$ python -q
>>> import numpy as np
>>> import numpy.linalg as la
>>> np.set_printoptions(precision=1, suppress=True, linewidth=140, legacy="1.25")
>>> rng = np.random.default_rng(104171)
>>> ang = rng.uniform(0, 2 * np.pi, 35)
>>> O, _ = la.qr(np.array([[0.5, -0.3],
...     [0.8, 0.0],
...     [-0.6, 0.5],
...     [-0.4, 1.2],
...     [0.5, 0.1],
...     [-0.1, -0.2]]))
>>> F = 20 * np.c_[np.cos(ang), np.sin(ang)] @ O.T
>>> print(F.round(1) + 0)
[[  5.7   3.   -8.6 -16.7   0.6   2.1]
 [  7.7  12.7  -9.1  -5.3   8.   -1.8]
 [  7.3   8.3  -9.8 -12.7   4.5   0.4]
 [  7.8  11.6  -9.6  -7.9   7.1  -1.1]
 [  0.2   8.4   2.1  16.    6.9  -4.4]
 [ -2.5   3.9   5.3  17.9   4.1  -3.8]
 [  0.5  -7.4  -3.  -16.7  -6.3   4.3]
 [  1.   -6.5  -3.6 -17.1  -5.8   4.2]
 [  5.    1.2  -7.9 -17.4  -0.6   2.6]
 [ -7.6  -9.8   9.8  10.9  -5.6   0.2]
 [ -5.9 -14.2   5.7  -4.7  -9.8   3.7]
 [  5.1   1.6  -8.1 -17.3  -0.4   2.6]
 [ -7.6 -13.1   8.9   4.3  -8.4   2. ]
 [ -7.5  -8.9   9.8  12.   -4.9  -0.1]
 [ -3.3   2.4   6.2  18.    3.1  -3.5]
 [ -0.6   7.2   3.1  16.8   6.2  -4.3]
 [ -2.3   4.2   5.1  17.8   4.3  -3.8]
 [  5.2  13.9  -4.6   6.9   9.8  -4. ]
 [ -0.2   7.8   2.6  16.4   6.6  -4.4]
 [  5.4  13.9  -4.9   6.3   9.8  -4. ]
 [  1.5  10.2   0.5  14.5   8.   -4.5]
 [  7.7  10.4  -9.8 -10.    6.1  -0.5]
 [ -7.7 -12.8   9.1   5.2  -8.1   1.8]
 [  7.3   8.3  -9.8 -12.7   4.5   0.4]
 [ -6.5 -14.2   6.7  -2.5  -9.7   3.4]
 [ -3.  -12.    1.5 -12.   -9.    4.5]
 [  4.5   0.2  -7.5 -17.7  -1.3   2.9]
 [  7.5   9.2  -9.8 -11.7   5.1   0. ]
 [ -5.6 -14.    5.2  -5.7  -9.8   3.9]
 [  5.7   3.   -8.6 -16.7   0.6   2.2]
 [ -3.7   1.7   6.6  18.    2.6  -3.3]
 [ -7.6  -9.6   9.8  11.1  -5.5   0.1]
 [ -0.9  -9.4  -1.3 -15.2  -7.5   4.5]
 [  0.    8.1   2.4  16.3   6.7  -4.4]
 [  1.9  -5.1  -4.6 -17.6  -4.8   4. ]]
>>> cen = F - F.mean(axis=0)
>>> vecs = la.svd(cen)[2][:2]
>>> B = cen - cen @ vecs.T @ vecs
>>> print(la.norm(B, axis=1).round(6).argmax())
0
>>> print(np.round(np.cov(cen @ vecs.T, rowvar=False), 1) + 0)
[[237.4   0. ]
 [  0.  172.9]]
>>> print(round(la.norm(B) / la.norm(cen), 1))
0.0
>>> print(np.diag(vecs.T @ vecs))
[0.2 0.5 0.2 0.8 0.2 0.1]
>>> print(np.round(B.std(axis=0), 1) + 0)
[0. 0. 0. 0. 0. 0.]
>>> print((cen @ vecs.T).std(axis=0))
[15.2 13. ]
>>> rk = la.matrix_rank(F)
>>> print(rk)
2
>>> ns = la.svd(F)[2][rk:].T
>>> print([int(la.matrix_rank(np.delete(F, i, axis=0))) for i in range(35)])
[2, 2, 2, 2, 2, 2, 2, 2, 2, 2, 2, 2, 2, 2, 2, 2, 2, 2, 2, 2, 2, 2, 2, 2, 2, 2, 2, 2, 2, 2, 2, 2, 2, 2, 2]
>>> print(np.round(ns @ ns.T, 1) + 0)
[[ 0.8 -0.2  0.2  0.2 -0.1  0. ]
 [-0.2  0.5  0.2 -0.1 -0.3  0.1]
 [ 0.2  0.2  0.8 -0.3  0.1  0. ]
 [ 0.2 -0.1 -0.3  0.2 -0.1  0.2]
 [-0.1 -0.3  0.1 -0.1  0.8  0.1]
 [ 0.   0.1  0.   0.2  0.1  0.9]]
>>> cov = np.cov(F, rowvar=False)
>>> print(np.argsort(-F.std(axis=0).round(6), kind="stable"))
[3 1 2 4 0 5]
>>> print(cov.shape)
(6, 6)
>>> print(round(float(np.corrcoef(F[:, 0], F[:, 4])[0, 1]), 1))
0.6
>>> print(np.round(la.eigvalsh(cov)[::-1], 1) + 0)
[237.4 172.9   0.    0.    0.    0. ]
>>> print(np.argwhere(np.triu(np.abs(np.corrcoef(F.T)) > 0.8, 1)))
[[0 2]
 [1 4]
 [3 5]
 [4 5]]
>>> idx = F[:, 5] > np.median(F[:, 5])
>>> f = F[idx].mean(axis=0) - F[~idx].mean(axis=0)
>>> print(round((((F - F.mean(axis=0)) @ f > 0) == idx).mean(), 1))
0.9
>>> print(((F - F.mean(axis=0)) @ f > 0).astype(int))
[1 0 1 0 0 0 1 1 1 0 1 1 1 0 0 0 0 0 0 0 0 1 1 1 1 1 1 1 1 1 0 0 1 0 1]
>>> print(np.unique(F.round(6), axis=0).shape)
(35, 6)
>>> print(np.round(np.trace(la.pinv(F) @ F), 1))
2.0
>>> K = np.loadtxt("out16.csv", delimiter=",")
>>> print(K)
[[  6.  10.   5.   6.]
 [  9.  -8. -13.   3.]
 [-14.   8.  16.  -6.]
 [ -4.  10.  11.   0.]
 [  9.  -6. -12.   3.]
 [ 10.   4.  -4.   6.]
 [  3.   2.   1.   3.]
 [  9. -10. -14.   3.]
 [  5.  -4.  -5.   3.]
 [ -3.  -2.  -1.  -3.]
 [  8.   6.   0.   6.]]
>>> # rank 3
>>> print(np.round(K @ la.pinv(K) @ K, 1) + 0)
[[  6.  10.   5.   6.]
 [  9.  -8. -13.   3.]
 [-14.   8.  16.  -6.]
 [ -4.  10.  11.   0.]
 [  9.  -6. -12.   3.]
 [ 10.   4.  -4.   6.]
 [  3.   2.   1.   3.]
 [  9. -10. -14.   3.]
 [  5.  -4.  -5.   3.]
 [ -3.  -2.  -1.  -3.]
 [  8.   6.   0.   6.]]
>>> print(round(np.trace(la.pinv(K) @ K), 1))
3.0
>>> print(np.allclose(K[:-1].T @ la.lstsq(K[:-1].T, K[-1])[0], K[-1]))
True
